$ ipython --no-banner

In [1]: import numpy as np

In [2]: np.set_printoptions(precision=3, suppress=True, linewidth=140)

In [3]: rng = np.random.default_rng(3455)

In [4]: A = np.triu(rng.random((10, 10)) < 0.2, 1).astype(int)

In [5]: A = A + A.T

In [6]: A
Out[6]: 
array([[0, 0, 0, 0, 0, 0, 0, 0, 0, 0],
       [0, 0, 0, 0, 1, 0, 0, 0, 1, 0],
       [0, 0, 0, 0, 0, 1, 0, 0, 0, 0],
       [0, 0, 0, 0, 1, 0, 1, 0, 0, 1],
       [0, 1, 0, 1, 0, 0, 0, 0, 0, 0],
       [0, 0, 1, 0, 0, 0, 1, 0, 0, 0],
       [0, 0, 0, 1, 0, 1, 0, 0, 0, 0],
       [0, 0, 0, 0, 0, 0, 0, 0, 0, 0],
       [0, 1, 0, 0, 0, 0, 0, 0, 0, 1],
       [0, 0, 0, 1, 0, 0, 0, 0, 1, 0]])

In [7]: A @ A
Out[7]: 
array([[0, 0, 0, 0, 0, 0, 0, 0, 0, 0],
       [0, 2, 0, 1, 0, 0, 0, 0, 0, 1],
       [0, 0, 1, 0, 0, 0, 1, 0, 0, 0],
       [0, 1, 0, 3, 0, 1, 0, 0, 1, 0],
       [0, 0, 0, 0, 2, 0, 1, 0, 1, 1],
       [0, 0, 0, 1, 0, 2, 0, 0, 0, 0],
       [0, 0, 1, 0, 1, 0, 2, 0, 0, 1],
       [0, 0, 0, 0, 0, 0, 0, 0, 0, 0],
       [0, 0, 0, 1, 1, 0, 0, 0, 2, 0],
       [0, 1, 0, 0, 1, 0, 1, 0, 0, 2]])

In [8]: np.argwhere(np.triu(A))
Out[8]: 
array([[1, 4],
       [1, 8],
       [2, 5],
       [3, 4],
       [3, 6],
       [3, 9],
       [5, 6],
       [8, 9]])

In [9]: np.trace(A @ A @ A) // 6
Out[9]: np.int64(0)

In [10]: A.sum(axis=0)
Out[10]: array([0, 2, 1, 3, 2, 2, 2, 0, 2, 2])

In [11]: L = np.diag(A.sum(axis=1)) - A

In [12]: L @ np.ones(10)
Out[12]: array([0., 0., 0., 0., 0., 0., 0., 0., 0., 0.])

In [13]: (np.linalg.eigvalsh(L) < 1e-8).sum()
Out[13]: np.int64(3)

In [14]: np.linalg.matrix_rank(L)
Out[14]: np.int64(7)

In [15]: W0 = np.load("dump.npy")

In [16]: W0
Out[16]: 
array([[0, 0, 0, 0, 0, 0, 0, 0, 0, 0, 0, 0, 0],
       [0, 2, 0, 0, 0, 0, 0, 0, 0, 0, 0, 0, 0],
       [0, 0, 3, 0, 0, 0, 0, 0, 0, 0, 0, 0, 0],
       [0, 0, 0, 1, 0, 0, 0, 0, 0, 0, 0, 0, 0],
       [0, 0, 0, 0, 1, 0, 0, 0, 0, 0, 0, 0, 0],
       [0, 0, 0, 0, 0, 3, 0, 0, 0, 0, 0, 0, 0],
       [0, 0, 0, 0, 0, 0, 2, 0, 0, 0, 0, 0, 0],
       [0, 0, 0, 0, 0, 0, 0, 3, 0, 0, 0, 0, 0],
       [0, 0, 0, 0, 0, 0, 0, 0, 3, 0, 0, 0, 0],
       [0, 0, 0, 0, 0, 0, 0, 0, 0, 1, 0, 0, 0],
       [0, 0, 0, 0, 0, 0, 0, 0, 0, 0, 0, 0, 0],
       [0, 0, 0, 0, 0, 0, 0, 0, 0, 0, 0, 3, 0],
       [0, 0, 0, 0, 0, 0, 0, 0, 0, 0, 0, 0, 2]])

In [17]: np.flatnonzero(np.linalg.matrix_power((W0 != 0) + (W0.T != 0) + np.eye(13), 13)[9])
Out[17]: array([9])

In [18]: np.sort(np.linalg.eigvals(W0).real)
Out[18]: array([0., 0., 1., 1., 1., 2., 2., 2., 3., 3., 3., 3., 3.])

In [19]: evals, vecs = np.linalg.eigh(A)

In [20]: np.linalg.eigvalsh(A + -1 * np.eye(10))
Out[20]: array([-2.982, -2.618, -2.264, -1.163, -1.   , -1.   , -0.382, -0.231,  0.474,  1.165])

In [21]: np.abs(vecs[:, -1]).round(6).argmax()
Out[21]: np.int64(3)

In [22]: evals.sum(), np.trace(A)
Out[22]: (np.float64(0.0), np.int64(0))

In [23]: np.round(np.linalg.svd(A, compute_uv=False), 3) + 0
Out[23]: array([2.165, 1.982, 1.618, 1.474, 1.264, 0.769, 0.618, 0.163, 0.   , 0.   ])

In [24]: np.round(np.linalg.eigvalsh(A @ A), 3) + 0
Out[24]: array([0.   , 0.   , 0.026, 0.382, 0.592, 1.597, 2.172, 2.618, 3.927, 4.687])

In [25]: np.unique(evals.round(6) + 0, return_counts=True)[1]
Out[25]: array([1, 1, 1, 1, 2, 1, 1, 1, 1])

In [26]: (evals > 1e-8).sum(), (evals < -1e-8).sum()
Out[26]: (np.int64(4), np.int64(4))

In [27]: np.abs(vecs[:, -1])
Out[27]: array([0.   , 0.346, 0.091, 0.527, 0.403, 0.196, 0.334, 0.   , 0.346, 0.403])

In [28]: np.linalg.norm(W0, axis=0)
Out[28]: array([0., 2., 3., 1., 1., 3., 2., 3., 3., 1., 0., 3., 2.])

In [29]: W0[:, 2] @ W0[:, 6]
Out[29]: np.int64(0)

In [30]: mat = np.load("layer7.npy")

In [31]: mat
Out[31]: 
array([[-1.452,  1.953,  2.402,  3.286,  1.584],
       [-2.929, -2.041,  0.858,  1.147,  3.195],
       [ 0.946, -2.531, -2.404, -3.295, -1.032],
       [ 2.69 ,  0.388, -1.779, -2.416, -2.935],
       [ 2.873,  2.489, -0.517, -0.678, -3.134],
       [-2.674, -0.339,  1.8  ,  2.445,  2.918],
       [-2.773, -2.838,  0.209,  0.255,  3.025],
       [-1.022,  2.453,  2.409,  3.301,  1.115],
       [ 2.608,  0.14 , -1.882, -2.558, -2.845],
       [ 1.415,  3.795,  1.458,  2.021, -1.544],
       [-2.853, -2.579,  0.442,  0.576,  3.112],
       [-2.908, -2.277,  0.685,  0.909,  3.172],
       [ 2.818,  2.706, -0.331, -0.423, -3.074],
       [-0.476,  2.962,  2.335,  3.206,  0.519],
       [ 2.755,  0.614, -1.678, -2.276, -3.006],
       [ 1.762, -1.526, -2.353, -3.215, -1.922],
       [-2.323,  0.545,  2.123,  2.893,  2.535],
       [ 2.896,  2.362, -0.62 , -0.819, -3.159],
       [-2.885, -1.234,  1.363,  1.841,  3.147],
       [ 0.421,  3.541,  2.042,  2.812, -0.459],
       [-2.123,  0.935,  2.232,  3.045,  2.316],
       [-2.554,  0.005,  1.939,  2.637,  2.787],
       [ 2.184,  3.594,  0.742,  1.045, -2.382],
       [ 1.256,  3.786,  1.572,  2.176, -1.37 ],
       [-0.181, -3.416, -2.14 , -2.945,  0.197],
       [-2.224, -3.568, -0.694, -0.979,  2.426],
       [ 1.741, -1.557, -2.357, -3.221, -1.9  ],
       [-2.672, -3.059, -0.015, -0.052,  2.915],
       [-0.77 , -3.68 , -1.87 , -2.581,  0.84 ],
       [-0.217,  3.161,  2.272,  3.121,  0.236],
       [ 2.798,  0.782, -1.598, -2.165, -3.052],
       [-1.012,  2.463,  2.408,  3.3  ,  1.104],
       [ 1.667,  3.779,  1.257,  1.747, -1.819],
       [ 2.878,  2.462, -0.539, -0.709, -3.14 ],
       [-1.191,  2.267,  2.414,  3.305,  1.3  ],
       [ 1.618, -1.732, -2.381, -3.255, -1.766],
       [-2.566, -3.23 , -0.209, -0.317,  2.8  ],
       [-1.214, -3.782, -1.601, -2.215,  1.325],
       [ 2.838,  0.967, -1.506, -2.038, -3.096]])

In [32]: left, sv, Vt = np.linalg.svd(mat)

In [33]: sv.round(3) + 0
Out[33]: array([23.368, 20.711,  0.   ,  0.   ,  0.   ])

In [34]: A2 = left[:, :2] @ np.diag(sv[:2]) @ Vt[:2]

In [35]: np.linalg.matrix_rank(mat, rtol=0.05)
Out[35]: np.int64(2)

In [36]: round(np.linalg.norm(mat - A2, 2), 3), round(sv[2], 3)
Out[36]: (np.float64(0.0), np.float64(0.0))

In [37]: round(float(np.linalg.norm(mat - A2) / np.linalg.norm(mat)), 3)
Out[37]: 0.0
